>>> import numpy as np
>>> np.set_printoptions(precision=2, suppress=True, linewidth=100)
>>> M = np.arange(49).reshape(7, 7) + 2
>>> print(M)
[[ 2  3  4  5  6  7  8]
 [ 9 10 11 12 13 14 15]
 [16 17 18 19 20 21 22]
 [23 24 25 26 27 28 29]
 [30 31 32 33 34 35 36]
 [37 38 39 40 41 42 43]
 [44 45 46 47 48 49 50]]
>>> rng = np.random.default_rng(666)
>>> idx = rng.permutation(7)
>>> print(idx)
[0 3 2 1 4 6 5]
>>> A2 = M[idx][:, idx]
>>> print(np.trace(A2))
182
>>> print(np.diag(A2))
[ 2 26 18 10 34 50 42]
>>> print(A2)
[[ 2  5  4  3  6  8  7]
 [23 26 25 24 27 29 28]
 [16 19 18 17 20 22 21]
 [ 9 12 11 10 13 15 14]
 [30 33 32 31 34 36 35]
 [44 47 46 45 48 50 49]
 [37 40 39 38 41 43 42]]
>>> print(round(np.linalg.det(A2), 2), round(np.linalg.det(M[idx]), 2))
0.0 -0.0
>>> print(np.abs(np.diag(np.linalg.qr(M)[1])) > 1e-9)
[ True  True False False False False False]
>>> print(np.linalg.lstsq(M[:-1].T, M[-1])[2])
2
>>> A2 = M / np.sqrt((M ** 2).mean(axis=1, keepdims=True))
>>> print(np.linalg.matrix_rank(A2) == np.linalg.matrix_rank(M))
True
>>> print(np.linalg.norm(A2, axis=1))
[2.65 2.65 2.65 2.65 2.65 2.65 2.65]
>>> F = np.load("x.npy")
>>> print(F)
[[ -0.3  -0.8   1.6  -0.6  -1.4  -0.1   1.9  19.   -2.1]
 [ -0.7   1.7  -0.1   1.2  -0.1   0.2  -1.   -6.    2.2]
 [ -0.6   1.1  -0.2  -1.6   0.3   2.5  -1.3  -1.   -1.1]
 [  0.2   0.6   0.6  -2.6  -1.7   1.    0.  -21.   -0.7]
 [ -0.5   0.    0.9  -0.7  -0.1   0.2  -0.6 -18.    0.5]
 [  0.4  -0.2   0.8   0.7   0.   -0.2  -0.3  11.    0. ]
 [ -1.2  -0.7  -1.6  -0.8  -0.2   0.   -0.5 -10.    1.4]
 [  0.9  -1.5   0.3   1.4  -1.    0.9   0.   11.   -0.2]
 [  0.2  -0.8   1.2   0.7   1.2   0.6  -0.4  -8.    0. ]
 [ -0.9   1.6  -1.2   0.1   0.3   0.1   0.7  -6.    0.3]]
>>> u = np.array([-6, -7])
>>> print(np.cross(F[1, :3], F[8, :3]))
[1.96 0.82 0.22]
>>> print(np.polyval(u, F[1]))
[ -2.8 -17.2  -6.4 -14.2  -6.4  -8.2  -1.   29.  -20.2]
>>> Q, _ = np.linalg.qr(np.array([[-0.1, 1.4, -1.8, 1.6, 0.3, 1.8, 0.1, 0.5],
...     [-0.3, -0.1, 1.1, -0.7, 0.4, 0.6, -1.2, -0.3],
...     [0.6, -0.5, -0.7, 0.0, 1.2, -0.1, 0.0, -0.2],
...     [0.0, -0.3, 0.4, 1.4, 1.4, -0.7, 0.1, -2.0],
...     [1.0, -1.7, -0.3, -1.4, 0.5, 0.2, 0.4, 0.9],
...     [0.2, -2.1, -1.0, 0.4, -0.2, -0.2, -1.4, -0.8],
...     [0.6, -0.6, -2.5, -1.8, -0.1, -0.9, -0.5, 0.1],
...     [-0.1, 1.9, -1.2, 0.8, -0.9, -0.9, -0.6, -1.3]]))
>>> E = Q[:, :4]
>>> print(E)
[[-0.07  0.42  0.44 -0.35]
 [-0.22 -0.2  -0.13  0.33]
 [ 0.44  0.17 -0.12 -0.28]
 [ 0.   -0.1  -0.08 -0.57]
 [ 0.73 -0.02 -0.34 -0.04]
 [ 0.15 -0.61  0.59 -0.28]
 [ 0.44  0.13  0.53  0.53]
 [-0.07  0.59  0.14 -0.07]]
>>> u, r1 = E[3], E[2]
>>> print(round(float(u @ r1), 2))
0.15
>>> print(np.round(u @ u, 2))
0.34
>>> pr = (u @ r1) / (u @ u) * u
>>> print(r1 - pr)
[ 0.44  0.21 -0.09 -0.03]
>>> print(np.outer(u, r1))
[[ 0.    0.   -0.   -0.  ]
 [-0.05 -0.02  0.01  0.03]
 [-0.04 -0.01  0.01  0.02]
 [-0.25 -0.1   0.07  0.16]]
>>> print(round(float(np.linalg.norm(u + r1) ** 2 + np.linalg.norm(u - r1) ** 2), 2))
1.31
>>> K = np.load("arr.npy")
>>> print(K)
[[3 9 0 0]
 [7 0 0 0]
 [0 0 3 9]
 [0 0 7 0]]
>>> print(np.sort(np.linalg.eigvals(K).real))
[-6.58 -6.58  9.58  9.58]
>>> print(round(np.linalg.det(K), 2))
3969.0
>>> u = np.array([1, 0, 0, 1])
>>> A2 = K + np.outer(u, np.eye(4)[3])
>>> print(A2)
[[3. 9. 0. 1.]
 [7. 0. 0. 0.]
 [0. 0. 3. 9.]
 [0. 0. 7. 1.]]
>>> print(np.linalg.matrix_rank(np.linalg.inv(A2) - np.linalg.inv(K), tol=1e-8))
1
>>> print(round(np.linalg.det(A2) / np.linalg.det(K), 2), round(1 + np.linalg.solve(K, u)[3], 2))
0.95 0.95
>>> print(round(float(E[:, 2] @ E[:, 0]), 2))
0.0
>>> print(np.linalg.norm(E, axis=0))
[1. 1. 1. 1.]
>>> print(np.trace(K))
6
>>> print((K - K.T) / 2)
[[ 0.  1.  0.  0.]
 [-1.  0.  0.  0.]
 [ 0.  0.  0.  1.]
 [ 0.  0. -1.  0.]]
>>> print(np.sort(np.abs(np.linalg.eigvals(K))))
[6.58 6.58 9.58 9.58]
>>> print(K @ K)
[[72 27  0  0]
 [21 63  0  0]
 [ 0  0 72 27]
 [ 0  0 21 63]]
>>> W0 = np.arange(35).reshape(5, 7) + 2
>>> print(W0)
[[ 2  3  4  5  6  7  8]
 [ 9 10 11 12 13 14 15]
 [16 17 18 19 20 21 22]
 [23 24 25 26 27 28 29]
 [30 31 32 33 34 35 36]]
>>> u, r1 = W0[1], W0[3]
>>> print(u @ r1)
2212
>>> print(u @ u)
1036
>>> pr = (u @ r1) / (u @ u) * u
>>> print(pr)
[19.22 21.35 23.49 25.62 27.76 29.89 32.03]
>>> print(round(float(np.linalg.norm(u + r1) ** 2 + np.linalg.norm(u - r1) ** 2), 2))
11592.0
>>> print(r1 - pr)
[ 3.78  2.65  1.51  0.38 -0.76 -1.89 -3.03]
>>> print(np.linalg.matrix_rank(np.outer(u, r1)))
1
>>> Uu, sigma, Vh = np.linalg.svd(W0)
>>> vecs = Vh[:(sigma > 1e-8).sum()]
>>> vec = W0[0] + -1 * W0[3] + rng.integers(2) * np.eye(7)[6]
>>> print(vec)
[-21. -21. -21. -21. -21. -21. -21.]
>>> print(np.linalg.matrix_rank(np.vstack([W0, vec])))
2
>>> print(np.allclose(vecs.T @ vecs @ vec, vec))
True
>>> print(round(float(np.linalg.norm(vec - vecs.T @ vecs @ vec)), 2))
0.0
>>> print(np.round(vecs.T @ vecs, 2) + 0)
[[ 0.46  0.36  0.25  0.14  0.04 -0.07 -0.18]
 [ 0.36  0.29  0.21  0.14  0.07  0.   -0.07]
 [ 0.25  0.21  0.18  0.14  0.11  0.07  0.04]
 [ 0.14  0.14  0.14  0.14  0.14  0.14  0.14]
 [ 0.04  0.07  0.11  0.14  0.18  0.21  0.25]
 [-0.07  0.    0.07  0.14  0.21  0.29  0.36]
 [-0.18 -0.07  0.04  0.14  0.25  0.36  0.46]]
>>> print(np.diag(vecs.T @ vecs))
[0.46 0.29 0.18 0.14 0.18 0.29 0.46]
>>> rank = np.linalg.matrix_rank(W0)
>>> print(rank)
2
>>> ns = np.linalg.svd(W0)[2][rank:].T
>>> print(np.round(ns @ ns.T, 2) + 0)
[[ 0.54 -0.36 -0.25 -0.14 -0.04  0.07  0.18]
 [-0.36  0.71 -0.21 -0.14 -0.07  0.    0.07]
 [-0.25 -0.21  0.82 -0.14 -0.11 -0.07 -0.04]
 [-0.14 -0.14 -0.14  0.86 -0.14 -0.14 -0.14]
 [-0.04 -0.07 -0.11 -0.14  0.82 -0.21 -0.25]
 [ 0.07  0.   -0.07 -0.14 -0.21  0.71 -0.36]
 [ 0.18  0.07 -0.04 -0.14 -0.25 -0.36  0.54]]
>>> print(np.linalg.matrix_rank(W0.T @ W0), np.linalg.matrix_rank(W0 @ W0.T))
2 2
>>> print([int(np.linalg.matrix_rank(np.delete(W0, i, axis=0))) for i in range(5)])
[2, 2, 2, 2, 2]
>>> print([int(np.linalg.matrix_rank(W0[:i])) for i in range(1, len(W0) + 1)])
[1, 2, 2, 2, 2]
>>> print([int(np.linalg.matrix_rank(W0[:, :j + 1])) for j in range(7)])
[1, 2, 2, 2, 2, 2, 2]
>>> print(ns.shape)
(7, 5)
>>> A2 = W0 / np.linalg.norm(W0, axis=1, keepdims=True)
>>> cov = A2 @ A2.T
>>> print(np.linalg.norm(A2, axis=1))
[1. 1. 1. 1. 1.]
>>> print(cov[0])
[1.   0.98 0.96 0.95 0.95]
>>> print(cov)
[[1.   0.98 0.96 0.95 0.95]
 [0.98 1.   1.   1.   0.99]
 [0.96 1.   1.   1.   1.  ]
 [0.95 1.   1.   1.   1.  ]
 [0.95 0.99 1.   1.   1.  ]]
>>> print(round(np.degrees(np.arccos(np.clip(cov[0, 2], -1, 1))), 2))
15.79
>>> print((cov - 2 * np.eye(5)).round(6).argmax(axis=1))
[1 2 3 4 3]
>>> t = np.radians(100)
>>> R = np.eye(7)
>>> R[4, 4] = R[3, 3] = np.cos(t)
>>> R[4, 3], R[3, 4] = -np.sin(t), np.sin(t)
>>> print(R)
[[ 1.    0.    0.    0.    0.    0.    0.  ]
 [ 0.    1.    0.    0.    0.    0.    0.  ]
 [ 0.    0.    1.    0.    0.    0.    0.  ]
 [ 0.    0.    0.   -0.17  0.98  0.    0.  ]
 [ 0.    0.    0.   -0.98 -0.17  0.    0.  ]
 [ 0.    0.    0.    0.    0.    1.    0.  ]
 [ 0.    0.    0.    0.    0.    0.    1.  ]]
>>> A2 = W0 @ R.T
>>> print(np.abs(A2 - W0).max(axis=0))
[ 0.    0.    0.    5.25 72.4   0.    0.  ]
>>> print(np.allclose(np.linalg.norm(W0, axis=1), np.linalg.norm(A2, axis=1)))
True
>>> J = np.loadtxt("dump.csv", delimiter=",")
>>> print(J.round(2) + 0)
[[-0.23  0.4  -0.62  0.22 -0.17  0.27 -0.28  0.   -0.18 -0.14]
 [ 0.4  -0.04  1.    0.05 -0.34  0.48  0.3  -0.12  1.01 -0.83]
 [-0.62  1.    0.15 -0.68  0.28 -0.56  0.39 -0.05  0.16  0.04]
 [ 0.22  0.05 -0.68  0.83 -0.48  0.39 -0.29  0.27  0.25 -0.42]
 [-0.17 -0.34  0.28 -0.48 -0.32  0.15 -0.19 -0.36  0.16 -0.35]
 [ 0.27  0.48 -0.56  0.39  0.15 -0.05  0.02 -0.34  0.55 -0.16]
 [-0.28  0.3   0.39 -0.29 -0.19  0.02  0.16  0.13  0.21 -0.31]
 [ 0.   -0.12 -0.05  0.27 -0.36 -0.34  0.13  0.62  0.24 -0.13]
 [-0.18  1.01  0.16  0.25  0.16  0.55  0.21  0.24 -0.12 -0.17]
 [-0.14 -0.83  0.04 -0.42 -0.35 -0.16 -0.31 -0.13 -0.17 -0.01]]
>>> W1 = np.array([[3, 3, 0], [2, 2, 3], [1, 0, 3], [2, 0, 0]])
>>> c = np.array([0, 0, 0])
>>> H = np.maximum(K @ W1 + c, 0)
>>> print((H > 0).astype(int))
[[1 1 1]
 [1 1 0]
 [1 0 1]
 [1 0 1]]
>>> print((H > 0).mean(axis=0))
[1.   0.5  0.75]
>>> C = np.array([[2, 2], [3, 0], [2, 4]])
>>> print(W1 @ C)
[[15  6]
 [16 16]
 [ 8 14]
 [ 4  4]]
>>> print(H @ C)
[[189 162]
 [105  42]
 [ 60  78]
 [ 56  98]]
>>> A2 = J / np.linalg.norm(J, axis=1, keepdims=True)
>>> cov = A2 @ A2.T
>>> print(np.linalg.norm(A2, axis=1))
[1. 1. 1. 1. 1. 1. 1. 1. 1. 1.]
>>> print(cov.round(2) + 0)
[[ 1.   -0.4  -0.03  0.65 -0.23  0.43 -0.17 -0.06  0.42 -0.28]
 [-0.4   1.   -0.1   0.11  0.47  0.1   0.58  0.15  0.14 -0.1 ]
 [-0.03 -0.1   1.   -0.55 -0.05  0.08  0.6  -0.11  0.38 -0.35]
 [ 0.65  0.11 -0.55  1.   -0.22  0.51 -0.26  0.42  0.17 -0.22]
 [-0.23  0.47 -0.05 -0.22  1.   -0.33  0.44 -0.24 -0.37  0.67]
 [ 0.43  0.1   0.08  0.51 -0.33  1.   -0.2  -0.02  0.23 -0.6 ]
 [-0.17  0.58  0.6  -0.26  0.44 -0.2   1.    0.17  0.41 -0.12]
 [-0.06  0.15 -0.11  0.42 -0.24 -0.02  0.17  1.   -0.12  0.  ]
 [ 0.42  0.14  0.38  0.17 -0.37  0.23  0.41 -0.12  1.   -0.82]
 [-0.28 -0.1  -0.35 -0.22  0.67 -0.6  -0.12  0.   -0.82  1.  ]]
>>> print(np.argwhere(np.triu(np.abs(cov) > 0.95, 1)))
[]
>>> print([round(float(np.linalg.det(J[:i, :i])), 2) + 0 for i in range(1, 11)])
[-0.23, -0.15, -0.27, 0.02, -0.01, -0.07, 0.0, 0.0, 0.0, 0.0]
>>> try:
...     np.linalg.cholesky(J)
... except np.linalg.LinAlgError as e:
...     print(e)
... 
Matrix is not positive definite
>>> print(round(np.linalg.eigvalsh(J).min(), 2))
-2.0
